$ ipython --no-banner

In [1]: import numpy as np

In [2]: import numpy.linalg as la

In [3]: np.set_printoptions(suppress=True, linewidth=120)

In [4]: E = np.load("mat.npy")

In [5]: E
Out[5]: 
array([[ -0.7,  -1.9,   0.6,   0.8,  -0.1,  -0.3,  -1. ,   1.1, -17. ],
       [ -0.7,   1.5,   0. ,  -1. ,   0.2,   1.2,   0. ,   0.5, -20. ],
       [ -0.4,   1.6,  -0.3,  -0.1,   0.1,  -1. ,   0.5,  -1.8,  -9. ],
       [  0.1,  -0.1,  -0.9,  -0.2,  -0.8,  -1. ,  -1.6,   0.9, -11. ],
       [  0.6,  -0.5,   0.6,  -0.2,  -0.5,  -0.8,  -0.8,   0.1,  -2. ],
       [  0.9,  -0.2,  -0.3,   1.6,   1.3,  -0.6,  -0.3,  -0.8,   6. ],
       [ -0.8,  -1.6,  -1.5,   0.4,  -1.1,   0.2,  -0.9,   0.9,  13. ],
       [ -0.4,  -0.5,   1.7,   0.7,   0. ,   0. ,   0.1,  -1.1,  10. ],
       [ -0.8,  -0.6,   0.3,   0.6,   1.1,  -1.2,   0.6,   0. ,  16. ]])

In [6]: Q, r_ = la.qr(E)

In [7]: np.round(Q.T @ Q, 2) + 0
Out[7]: 
array([[1., 0., 0., 0., 0., 0., 0., 0., 0.],
       [0., 1., 0., 0., 0., 0., 0., 0., 0.],
       [0., 0., 1., 0., 0., 0., 0., 0., 0.],
       [0., 0., 0., 1., 0., 0., 0., 0., 0.],
       [0., 0., 0., 0., 1., 0., 0., 0., 0.],
       [0., 0., 0., 0., 0., 1., 0., 0., 0.],
       [0., 0., 0., 0., 0., 0., 1., 0., 0.],
       [0., 0., 0., 0., 0., 0., 0., 1., 0.],
       [0., 0., 0., 0., 0., 0., 0., 0., 1.]])

In [8]: np.round(Q @ r_, 2) + 0
Out[8]: 
array([[ -0.7,  -1.9,   0.6,   0.8,  -0.1,  -0.3,  -1. ,   1.1, -17. ],
       [ -0.7,   1.5,   0. ,  -1. ,   0.2,   1.2,   0. ,   0.5, -20. ],
       [ -0.4,   1.6,  -0.3,  -0.1,   0.1,  -1. ,   0.5,  -1.8,  -9. ],
       [  0.1,  -0.1,  -0.9,  -0.2,  -0.8,  -1. ,  -1.6,   0.9, -11. ],
       [  0.6,  -0.5,   0.6,  -0.2,  -0.5,  -0.8,  -0.8,   0.1,  -2. ],
       [  0.9,  -0.2,  -0.3,   1.6,   1.3,  -0.6,  -0.3,  -0.8,   6. ],
       [ -0.8,  -1.6,  -1.5,   0.4,  -1.1,   0.2,  -0.9,   0.9,  13. ],
       [ -0.4,  -0.5,   1.7,   0.7,   0. ,   0. ,   0.1,  -1.1,  10. ],
       [ -0.8,  -0.6,   0.3,   0.6,   1.1,  -1.2,   0.6,   0. ,  16. ]])

In [9]: Q.shape, r_.shape
Out[9]: ((9, 9), (9, 9))

In [10]: round(np.trace(Q @ Q.T), 2)
Out[10]: np.float64(9.0)

In [11]: np.trace(E)
Out[11]: np.float64(13.2)

In [12]: x = np.array([3, 3, 2, 2, 2, 3, 3, 3, 3])

In [13]: h1 = np.maximum(E @ x, 0)

In [14]: h1
Out[14]: array([ 0. ,  0. ,  0. ,  0. ,  0. , 20.2, 28. , 29.1, 46. ])

In [15]: np.round(np.maximum(E @ (3 * x), 0), 2)
Out[15]: array([  0. ,   0. ,   0. ,   0. ,   0. ,  60.6,  84. ,  87.3, 138. ])

In [16]: np.round(np.maximum(E @ x, 0) - np.maximum(-E @ x, 0), 2)
Out[16]: array([-56.8, -54.1, -30.9, -41.9, -10.4,  20.2,  28. ,  29.1,  46. ])

In [17]: E * (h1 > 1e-9)[:, None]
Out[17]: 
array([[-0. , -0. ,  0. ,  0. , -0. , -0. , -0. ,  0. , -0. ],
       [-0. ,  0. ,  0. , -0. ,  0. ,  0. ,  0. ,  0. , -0. ],
       [-0. ,  0. , -0. , -0. ,  0. , -0. ,  0. , -0. , -0. ],
       [ 0. , -0. , -0. , -0. , -0. , -0. , -0. ,  0. , -0. ],
       [ 0. , -0. ,  0. , -0. , -0. , -0. , -0. ,  0. , -0. ],
       [ 0.9, -0.2, -0.3,  1.6,  1.3, -0.6, -0.3, -0.8,  6. ],
       [-0.8, -1.6, -1.5,  0.4, -1.1,  0.2, -0.9,  0.9, 13. ],
       [-0.4, -0.5,  1.7,  0.7,  0. ,  0. ,  0.1, -1.1, 10. ],
       [-0.8, -0.6,  0.3,  0.6,  1.1, -1.2,  0.6,  0. , 16. ]])

In [18]: np.round(E.T @ h1, 2)
Out[18]: array([ -52.66,  -90.99,   15.21,   91.49,   46.06,  -61.72,   -0.75,  -22.97, 1512.2 ])

In [19]: M2 = E / np.sqrt((E ** 2).mean(axis=1, keepdims=True))

In [20]: M2[1].round(2)
Out[20]: array([-0.1 ,  0.22,  0.  , -0.15,  0.03,  0.18,  0.  ,  0.07, -2.98])

In [21]: la.matrix_rank(M2) == la.matrix_rank(E)
Out[21]: np.True_

In [22]: np.round(la.norm(M2, axis=1), 2)
Out[22]: array([3., 3., 3., 3., 3., 3., 3., 3., 3.])

In [23]: rng = np.random.default_rng(687)

In [24]: z = rng.permutation(9)

In [25]: z
Out[25]: array([4, 8, 3, 0, 6, 1, 2, 7, 5])

In [26]: M2 = E[z][:, z]

In [27]: np.trace(M2)
Out[27]: np.float64(13.2)

In [28]: round(float(la.det(M2)), 2), round(float(la.det(E[z])), 2)
Out[28]: (1102.22, 1102.22)

In [29]: M2
Out[29]: 
array([[ -0.5,  -2. ,  -0.2,   0.6,  -0.8,  -0.5,   0.6,   0.1,  -0.8],
       [  1.1,  16. ,   0.6,  -0.8,   0.6,  -0.6,   0.3,   0. ,  -1.2],
       [ -0.8, -11. ,  -0.2,   0.1,  -1.6,  -0.1,  -0.9,   0.9,  -1. ],
       [ -0.1, -17. ,   0.8,  -0.7,  -1. ,  -1.9,   0.6,   1.1,  -0.3],
       [ -1.1,  13. ,   0.4,  -0.8,  -0.9,  -1.6,  -1.5,   0.9,   0.2],
       [  0.2, -20. ,  -1. ,  -0.7,   0. ,   1.5,   0. ,   0.5,   1.2],
       [  0.1,  -9. ,  -0.1,  -0.4,   0.5,   1.6,  -0.3,  -1.8,  -1. ],
       [  0. ,  10. ,   0.7,  -0.4,   0.1,  -0.5,   1.7,  -1.1,   0. ],
       [  1.3,   6. ,   1.6,   0.9,  -0.3,  -0.2,  -0.3,  -0.8,  -0.6]])

In [30]: np.round(np.sort(np.abs(la.eigvals(M2))), 2)
Out[30]: array([ 0.37,  1.06,  2.01,  2.01,  2.39,  2.39,  2.68,  2.68, 16.97])
